$ python -q
>>> import numpy as np
>>> np.set_printoptions(suppress=True, linewidth=140)
>>> m1 = np.maximum(np.array([[3, 2],
...     [3, 3],
...     [2, 5],
...     [4, 2],
...     [2, 5],
...     [1, 3],
...     [3, 2],
...     [2, 4],
...     [0, 3],
...     [0, 3],
...     [3, 5],
...     [3, 0],
...     [2, 0],
...     [3, 2],
...     [0, 1],
...     [4, 5],
...     [5, 2],
...     [2, 2],
...     [5, 4],
...     [1, 0]]) @ np.array([[-6, -3, 9], [4, 5, 4]]) + np.array([0, 2, 0]), 0)
>>> print(m1)
[[ 0  3 35]
 [ 0  8 39]
 [ 8 21 38]
 [ 0  0 44]
 [ 8 21 38]
 [ 6 14 21]
 [ 0  3 35]
 [ 4 16 34]
 [12 17 12]
 [12 17 12]
 [ 2 18 47]
 [ 0  0 27]
 [ 0  0 18]
 [ 0  3 35]
 [ 4  7  4]
 [ 0 15 56]
 [ 0  0 53]
 [ 0  6 26]
 [ 0  7 61]
 [ 0  0  9]]
>>> # column 2 dominates
>>> Xc = (m1 - m1.mean(axis=0)) / m1.std(axis=0)
>>> print(np.argwhere(np.abs(Xc) > 2))
[[8 0]
 [9 0]]
>>> b = np.linalg.lstsq(np.delete(Xc, 0, axis=1), Xc[:, 0])[0]
>>> print(b.round(2))
[ 0.77 -0.45]
>>> vec = np.array([2, 2, 1])
>>> print((m1 @ vec).argmax())
2
>>> print(np.einsum("ij,j->i", m1, vec))
[41 55 96 44 96 61 41 74 70 70 87 27 18 41 26 86 53 38 75  9]
>>> print(m1 @ np.eye(3)[1])
[ 3.  8. 21.  0. 21. 14.  3. 16. 17. 17. 18.  0.  0.  3.  7. 15.  0.  6.  7.  0.]
>>> print(np.linalg.norm(m1 @ vec) <= np.linalg.norm(m1, 2) * np.linalg.norm(vec) + 1e-9)
True
>>> Xc = m1 - m1.mean(axis=0)
>>> vecs = np.linalg.svd(Xc)[2][:2]
>>> B = Xc - Xc @ vecs.T @ vecs
>>> print(np.round(np.cov(Xc @ vecs.T, rowvar=False), 2) + 0)
[[259.58   0.  ]
 [  0.    70.71]]
>>> print(np.round((Xc @ vecs.T).std(axis=0), 2))
[15.7  8.2]
>>> print(np.linalg.norm(B, axis=1).round(6).argmax())
16
>>> print(np.round(B.std(axis=0), 2))
[1.6  0.71 0.19]
>>> W2 = m1[[14, 15]].astype(float)
>>> for _ in range(7):
...     idx = np.linalg.norm(m1[:, None] - W2, axis=-1).argmin(axis=1)
...     W2 = np.array([m1[idx == j].mean(axis=0) for j in range(2)])
... 
>>> print(idx)
[1 1 1 1 1 0 1 1 0 0 1 0 0 1 0 1 1 0 1 0]
>>> print(np.abs(W2[1] - W2[0]).argmax())
2
>>> print(np.round(W2[1] - W2[0], 2))
[-2.42  1.96 26.79]
>>> J = np.load("run1.npy")
>>> print(J)
[[-2 -2  0 -3]
 [ 2  2  0  0]
 [ 0  0  3  0]
 [ 1  2  0  3]]
>>> # splits into 2 blocks
>>> r0 = np.array([-6, 4])
>>> print(np.polyval(r0, J[2]))
[  4   4 -14   4]
>>> print(np.correlate(J[2], J[1], "full"))
[0 0 0 0 6 6 0]
>>> r0 = np.array([-9, 9, 2, -5])
>>> B = J + np.outer(r0, np.eye(4)[0])
>>> print(np.linalg.matrix_rank(np.linalg.inv(B) - np.linalg.inv(J), tol=1e-8))
1
>>> print(np.flatnonzero(np.linalg.matrix_power((J != 0) + (J.T != 0) + np.eye(4), 4)[0]))
[0 1 3]
>>> print((np.linalg.matrix_power((J != 0) + (J.T != 0) + np.eye(4), 4) > 0).astype(int))
[[1 1 0 1]
 [1 1 0 1]
 [0 0 1 0]
 [1 1 0 1]]
>>> W0, _ = np.linalg.qr(np.array([[-0.7, 0.0, -0.6, 1.8],
...     [-0.1, 0.9, 1.1, 1.3],
...     [1.0, -1.0, -0.2, 0.6],
...     [-1.7, 0.1, -0.5, -1.8]]))
>>> print(W0.round(2))
[[-0.33  0.17  0.48 -0.79]
 [-0.05 -0.72 -0.53 -0.45]
 [ 0.48  0.59 -0.52 -0.39]
 [-0.81  0.32 -0.47  0.12]]
>>> rng = np.random.default_rng(26)
>>> B = W0 + rng.integers(-2, 3, (4, 3)) @ rng.integers(-2, 3, (3, 4))
>>> print(B.round(2))
[[ 3.67  2.17  2.48 -4.79]
 [-8.05 -1.72 -1.53  5.55]
 [ 2.48 -0.41 -2.52 -1.39]
 [ 3.19  2.32  1.53 -3.88]]
>>> print(np.linalg.matrix_rank(B - W0, tol=1e-8))
3
